% python3 -q
>>> import numpy as np
>>> np.set_printoptions(suppress=True, linewidth=200)
>>> def tidy(a):
...     return np.round(a, 3) + 0
... 
>>> W0 = np.loadtxt("w.csv", delimiter=",")
>>> print(W0)
[[-2. -1.  0.  0.]
 [ 2.  0.  0.  0.]
 [ 0.  0. -2. -1.]
 [ 0.  0.  2.  0.]]
>>> # splits into 2 blocks
>>> print(tidy(np.linalg.eigvals(W0)))
[-1.+1.j -1.-1.j -1.+1.j -1.-1.j]
>>> print(np.einsum("ij,ji->", W0, W0))
0.0
>>> print(tidy(np.linalg.eigvals(W0).sum().real))
-4.0
>>> print(np.einsum("ii->", W0))
-4.0
>>> vec = np.array([1, 2, 1, 1])
>>> target = W0 @ vec
>>> coef, lr = np.zeros(4), 1 / np.linalg.norm(W0, 2) ** 2
>>> for i in range(20):
...     coef -= lr * W0.T @ (W0 @ coef - target)
...     if i % 5 == 0: print(i, round(np.linalg.norm(W0 @ coef - target), 3))
... 
0 1.178
5 0.888
10 0.669
15 0.505
>>> print(tidy(coef))
[1.139 1.477 1.059 0.779]
>>> P = np.triu(np.array([[2, 0, -2, -2], [0, 0, -2, 1], [2, -1, 2, 1], [-2, 2, -1, -2]]), 1) + np.eye(4)
>>> out = P @ W0 @ np.linalg.inv(P)
>>> print(tidy(np.poly(out)))
[1. 4. 8. 8. 4.]
>>> print(np.linalg.matrix_rank(out))
4
>>> print(out)
[[-2. -1. -6.  5.]
 [ 2.  0. 10. -4.]
 [ 0.  0.  0. -1.]
 [ 0.  0.  2. -2.]]
>>> feats = np.load("out8.npy")
>>> print(tidy(feats))
[[0.167 0.133 0.1   0.033 0.133 0.133 0.033 0.133 0.1   0.033 0.   ]
 [0.    0.1   0.15  0.15  0.    0.15  0.15  0.    0.    0.25  0.05 ]
 [0.152 0.091 0.182 0.121 0.03  0.091 0.    0.061 0.03  0.152 0.091]
 [0.114 0.029 0.086 0.171 0.086 0.086 0.086 0.114 0.114 0.086 0.029]
 [0.147 0.    0.118 0.088 0.176 0.029 0.118 0.059 0.029 0.088 0.147]
 [0.048 0.19  0.095 0.048 0.095 0.143 0.048 0.095 0.    0.095 0.143]
 [0.148 0.111 0.    0.111 0.074 0.037 0.185 0.074 0.148 0.074 0.037]
 [0.094 0.094 0.    0.125 0.062 0.062 0.094 0.094 0.156 0.125 0.094]
 [0.071 0.071 0.179 0.143 0.071 0.036 0.    0.036 0.214 0.071 0.107]
 [0.051 0.077 0.103 0.077 0.128 0.051 0.128 0.128 0.026 0.154 0.077]
 [0.03  0.03  0.091 0.152 0.091 0.121 0.121 0.03  0.091 0.121 0.121]]
>>> # row-stochastic, so 1 is an eigenvalue
>>> vec = np.array([2, 2, 3, 2])
>>> target = W0 @ vec
>>> print(target)
[-6.  4. -8.  6.]
>>> print(tidy(np.linalg.solve(W0, target + W0[:, 3])))
[2. 2. 3. 3.]
>>> vec = np.array([5, 1, 2, 2, 5, 4, 0, 1, 3, 3, 2])
>>> print(tidy(feats @ np.eye(11)[5]))
[0.133 0.15  0.091 0.086 0.029 0.143 0.037 0.062 0.036 0.051 0.121]
>>> print(tidy(feats @ (2 * vec)))
[5.933 4.3   5.515 5.314 5.706 4.857 4.815 5.    5.357 4.718 5.03 ]
>>> print(tidy(feats @ vec))
[2.967 2.15  2.758 2.657 2.853 2.429 2.407 2.5   2.679 2.359 2.515]
>>> print(np.linalg.norm(feats @ vec) <= np.linalg.norm(feats, 2) * np.linalg.norm(vec) + 1e-9)
True
>>> print(np.sign((feats @ vec).round(6)))
[1. 1. 1. 1. 1. 1. 1. 1. 1. 1. 1.]
>>> f = np.array([0, 2, 2, 2, 0, -1, 1, -1, 1, 0, -1])
>>> out = feats + np.outer(f, np.eye(11)[1])
>>> print(np.linalg.matrix_rank(np.linalg.inv(out) - np.linalg.inv(feats), tol=1e-8))
1
>>> print(np.linalg.matrix_rank(out - feats))
1
>>> print(tidy(np.linalg.det(out) / np.linalg.det(feats)), tidy(1 + np.linalg.solve(feats, f)[1]))
30.723 30.723
>>> K = np.array([[1, -1, -1, 1, -1, 1, 1, -1],
...     [1, 1, -1, -1, -1, -1, 1, 1],
...     [1, -1, -1, 1, 1, -1, -1, 1],
...     [1, 1, 1, 1, 1, 1, 1, 1],
...     [1, -1, 1, -1, -1, 1, -1, 1],
...     [1, 1, -1, -1, 1, 1, -1, -1]])
>>> out = np.array([[-6, 4, -7],
...     [-9, 4, -3],
...     [-9, -3, 9],
...     [-9, -4, -3],
...     [6, 1, 9],
...     [6, 9, 5],
...     [-9, 6, -5],
...     [-4, -9, -6]])
>>> print(out.T @ K.T)
[[ -2 -22   8 -34   8  28]
 [ 22   2 -24   8  -6  28]
 [-19 -41 -13  -1   3   9]]
>>> print(K @ out)
[[ -2  22 -19]
 [-22   2 -41]
 [  8 -24 -13]
 [-34   8  -1]
 [  8  -6   3]
 [ 28  28   9]]
